% python3 -q
>>> import numpy as np
>>> import numpy.linalg as la
>>> np.set_printoptions(precision=2, suppress=True, linewidth=100)
>>> K = np.load("w.npy")
>>> print(K)
[[ 1 -1  1 -1]
 [ 1  0  0  0]
 [ 1  1  1  1]]
>>> # columns 1 and 3 are equal
>>> Y = K / la.norm(K, axis=1, keepdims=True)
>>> cov = Y @ Y.T
>>> print(np.argwhere(np.triu(np.abs(cov) > 0.95, 1)))
[]
>>> print((np.abs(cov) > 0.9).astype(int))
[[1 0 0]
 [0 1 0]
 [0 0 1]]
>>> print(np.round(np.degrees(np.arccos(np.clip(cov[0, 1], -1, 1))), 2))
60.0
>>> print(cov[0])
[1.  0.5 0. ]
>>> print((cov - 2 * np.eye(3)).round(6).argmax(axis=1))
[1 0 1]
>>> E = np.array([[0.49, -0.07, 0.49, 0.07],
...     [-0.07, 0.01, -0.07, -0.01],
...     [0.49, -0.07, 0.49, 0.07],
...     [0.07, -0.01, 0.07, 0.01]])
>>> U, s, Vt = la.svd(E)
>>> vecs = Vt[:(s > 1e-8).sum()]
>>> rng = np.random.default_rng(496137)
>>> x0 = E[2] + 4 * E[3] + rng.integers(2) * np.eye(4)[3]
>>> print(x0)
[ 0.77 -0.11  0.77  1.11]
>>> print(np.round(la.norm(x0 - vecs.T @ vecs @ x0), 2))
0.99
>>> print(vecs.T @ vecs)
[[ 0.49 -0.07  0.49  0.07]
 [-0.07  0.01 -0.07 -0.01]
 [ 0.49 -0.07  0.49  0.07]
 [ 0.07 -0.01  0.07  0.01]]
>>> feats = np.array([[-1, 0, 1, 2, 3], [4, 5, 6, 7, 8], [9, 10, 11, 12, 13]])
>>> # rows and columns are dependent
>>> print(la.lstsq(feats[:-1].T, feats[-1])[2])
2
>>> print(round(np.trace(la.pinv(feats) @ feats), 2))
2.0
>>> U, s, Vt = la.svd(feats)
>>> print(np.argmax(s[:-1] / (s[1:] + 1e-6)) + 1)
2
>>> Y = U[:, :2] @ np.diag(s[:2]) @ Vt[:2]
>>> print(la.matrix_rank(feats, rtol=0.05))
2
>>> print(Y.round(2) + 0)
[[-1.  0.  1.  2.  3.]
 [ 4.  5.  6.  7.  8.]
 [ 9. 10. 11. 12. 13.]]
>>> w1 = np.array([[0, 0, 0, 3], [0, 0, 3, 0], [2, 0, 3, 3], [2, 3, 0, 3], [2, 1, 2, 2]])
>>> coef = np.array([-2, -1, 2, 0])
>>> H = np.maximum(feats @ w1 + coef, 0)
>>> print((H > 0).mean(axis=0))
[1. 1. 1. 1.]
>>> print((H > 0).astype(int))
[[1 1 1 1]
 [1 1 1 1]
 [1 1 1 1]]
>>> W2 = np.array([[1, 2, 4], [7, 6, 2], [7, 6, 4], [3, 0, 1]])
>>> print((H @ W2).round(6).argmax(axis=1))
[0 0 0]
>>> rk = la.matrix_rank(feats)
>>> print(rk)
2
>>> null = la.svd(feats)[2][rk:].T
>>> print(la.matrix_rank(feats.T @ feats), la.matrix_rank(feats @ feats.T))
2 2
>>> print([int(la.matrix_rank(feats[:, :j + 1])) for j in range(5)])
[1, 2, 2, 2, 2]
>>> print([int(la.matrix_rank(np.delete(feats, i, axis=0))) for i in range(3)])
[2, 2, 2]
>>> U, s, Vt = la.svd(feats)
>>> vecs = Vt[:(s > 1e-8).sum()]
>>> x0 = feats[0] + 3 * feats[1] + rng.integers(2) * np.eye(5)[1]
>>> print(x0)
[11. 15. 19. 23. 27.]
>>> print(np.round(vecs.T @ vecs, 2) + 0)
[[ 0.6  0.4  0.2  0.  -0.2]
 [ 0.4  0.3  0.2  0.1  0. ]
 [ 0.2  0.2  0.2  0.2  0.2]
 [ 0.   0.1  0.2  0.3  0.4]
 [-0.2  0.   0.2  0.4  0.6]]
>>> print(np.allclose(vecs.T @ vecs @ x0, x0))
True
>>> W0 = np.loadtxt("data.csv", delimiter=",")
>>> print(W0)
[[ 0.  0.  2.  0.]
 [ 0.  0. -1.  2.]
 [ 0. -1.  0. -1.]
 [ 0.  0.  0.  0.]
 [ 0.  0.  0.  0.]
 [ 0.  0.  2.  0.]
 [-1. -2.  0.  2.]
 [ 0.  0. -1.  2.]
 [ 0. -1.  0. -1.]
 [ 0.  0.  0.  0.]
 [ 0. -1.  0. -1.]
 [ 0.  0. -1.  2.]
 [ 0. -1.  0. -1.]
 [-1. -2.  1.  4.]
 [-1. -3.  0.  1.]
 [ 0. -1.  0. -1.]
 [ 0. -1.  0. -1.]
 [ 0.  0.  0.  0.]
 [ 0.  0.  0.  0.]
 [ 0.  0. -1.  2.]
 [ 0.  0. -1.  2.]
 [ 0.  0. -1.  2.]
 [-1. -2.  0.  2.]]
>>> d = la.norm(W0[:, None] - W0[None], axis=-1)
>>> print(d.shape)
(23, 23)
>>> print(np.flatnonzero(d[9] < d.mean() / 2))
[ 3  4  9 17 18]
>>> print(d[:5, :5])
[[0.   3.61 2.45 2.   2.  ]
 [3.61 0.   3.32 2.24 2.24]
 [2.45 3.32 0.   1.41 1.41]
 [2.   2.24 1.41 0.   0.  ]
 [2.   2.24 1.41 0.   0.  ]]
>>> print(la.norm(W0 - W0.mean(axis=0), axis=1))
[2.25 1.79 1.7  0.94 0.94 2.25 2.08 1.79 1.7  0.94 1.7  1.79 1.7  3.85 2.51 1.7  1.7  0.94 0.94
 1.79 1.79 1.79 2.08]
>>> print(np.unravel_index(d.round(6).argmax(), d.shape))
(np.int64(2), np.int64(13))
>>> print(d[9])
[2.   2.24 1.41 0.   0.   2.   3.   2.24 1.41 0.   1.41 2.24 1.41 4.69 3.32 1.41 1.41 0.   0.
 2.24 2.24 2.24 3.  ]
>>> print(d[9].round(6).argsort(kind="stable")[:4])
[ 3  4  9 17]
>>> print((d + 1e9 * np.eye(23)).round(6).argmin(axis=1))
[ 5  7  8  4  3  0 22  1  2  3  2  1  2  6  6  2  2  3  3  1  1  1  6]
>>> F = np.load("a.npy")
>>> print(F)
[[-0.6  -1.  ]
 [-0.55 -1.32]
 [ 1.   -1.6 ]
 [ 0.7   1.4 ]
 [ 0.3   0.4 ]]
>>> Y = F / la.norm(F, axis=1, keepdims=True)
>>> cov = Y @ Y.T
>>> print((np.abs(cov) > 0.9).astype(int))
[[1 1 0 1 1]
 [1 1 0 1 1]
 [0 0 1 0 0]
 [1 1 0 1 1]
 [1 1 0 1 1]]
>>> print((cov - 2 * np.eye(5)).round(6).argmax(axis=1))
[1 0 1 4 3]
>>> print(round(np.degrees(np.arccos(np.clip(cov[4, 1], -1, 1))), 2))
165.75
>>> Y = F / np.sqrt((F ** 2).mean(axis=1, keepdims=True))
>>> print(la.matrix_rank(Y) == la.matrix_rank(F))
True
>>> print(la.norm(Y, axis=1))
[1.41 1.41 1.41 1.41 1.41]
>>> print(la.matrix_rank(F - F.mean(axis=1, keepdims=True)))
1
>>> f = np.array([2, -2, -3]) + 0.5
>>> M = np.eye(3) - 2 * np.outer(f, f) / (f @ f)
>>> print(M)
[[ 0.15  0.51  0.85]
 [ 0.51  0.69 -0.51]
 [ 0.85 -0.51  0.15]]
>>> evals, vecs = la.eigh(M)
>>> print(np.unique(evals.round(6) + 0, return_counts=True)[1])
[1 2]
>>> print(np.round(evals.sum(), 2), np.trace(M))
1.0 1.0
>>> print(la.svd(M, compute_uv=False))
[1. 1. 1.]
>>> print(evals)
[-1.  1.  1.]
>>> print(vecs @ np.diag(evals) @ vecs.T)
[[ 0.15  0.51  0.85]
 [ 0.51  0.69 -0.51]
 [ 0.85 -0.51  0.15]]
